>>> import numpy as np
>>> from numpy import linalg as LA
>>> np.set_printoptions(precision=1, suppress=True, linewidth=140, legacy="1.25")
>>> def rd(a):
...     return np.round(a, 1) + 0
... 
>>> X = np.array([[0, 2, 0, 1, 1, -2, 1, 2],
...     [-2, 0, -2, 0, 0, 0, -1, 3],
...     [0, 2, 0, -3, -2, 4, -1, 0],
...     [-1, 0, 3, 0, 0, -3, 3, 0],
...     [-1, 0, 2, 0, 0, 0, 0, 2],
...     [2, 0, -4, 3, 0, 0, 2, -2],
...     [-1, 1, 1, -3, 0, -2, 0, 4],
...     [-2, -3, 0, 0, -2, 2, -4, 0]])
>>> X
array([[ 0,  2,  0,  1,  1, -2,  1,  2],
       [-2,  0, -2,  0,  0,  0, -1,  3],
       [ 0,  2,  0, -3, -2,  4, -1,  0],
       [-1,  0,  3,  0,  0, -3,  3,  0],
       [-1,  0,  2,  0,  0,  0,  0,  2],
       [ 2,  0, -4,  3,  0,  0,  2, -2],
       [-1,  1,  1, -3,  0, -2,  0,  4],
       [-2, -3,  0,  0, -2,  2, -4,  0]])
>>> q, evecs = LA.qr(X[:, :1])[0], LA.qr(X[:, 1:])[0]
>>> s = LA.svd(q.T @ evecs, compute_uv=False)
>>> rd(LA.norm(q @ q.T - evecs @ evecs.T, 2))
1.0
>>> rd(s)
array([0.9])
>>> rd(np.degrees(np.arccos(s.clip(0, 1))))
array([19.3])
>>> r0 = np.array([8, 5, 4])
>>> np.correlate(X[3], X[4], "full")
array([-2,  0,  6,  0,  0, -8,  6,  7,  0, -3, -6,  6,  3, -3,  0])
>>> np.cross(X[3, :3], X[4, :3])
array([ 0, -1,  0])
>>> r0, g = X[1], X[2]
>>> r0 @ g
1
>>> pr = (r0 @ g) / (r0 @ r0) * r0
>>> rd(pr)
array([-0.1,  0. , -0.1,  0. ,  0. ,  0. , -0.1,  0.2])
>>> (g - pr) @ r0
0.0
>>> print(LA.matrix_rank(np.outer(r0, g)))
1
>>> W = np.array([[5, -3, -3],
...     [-2, 5, -3],
...     [1, 2, 5],
...     [4, 5, 5],
...     [-3, -5, 0],
...     [-4, -3, -3],
...     [3, -1, 4],
...     [1, -1, -5]])
>>> beta = np.array([1, 5, 2])
>>> H = np.maximum(X @ W + beta, 0)
>>> rd((H > 0).mean(axis=0))
array([0.4, 0.9, 0.5])
>>> cent = np.array([[1, 1], [0, -1], [-1, 1]])
>>> H @ cent
array([[ 10,  -6],
       [  0,  -5],
       [  0,   0],
       [-21,  41],
       [ -5,  -5],
       [ 14,  26],
       [  0,  -2],
       [  0,  -4]])
>>> (H @ cent).round(6).argmax(axis=1)
array([0, 0, 0, 1, 0, 1, 0, 0])
>>> W @ cent
array([[  8,   5],
       [  1, -10],
       [ -4,   4],
       [ -1,   4],
       [ -3,   2],
       [ -1,  -4],
       [ -1,   8],
       [  6,  -3]])
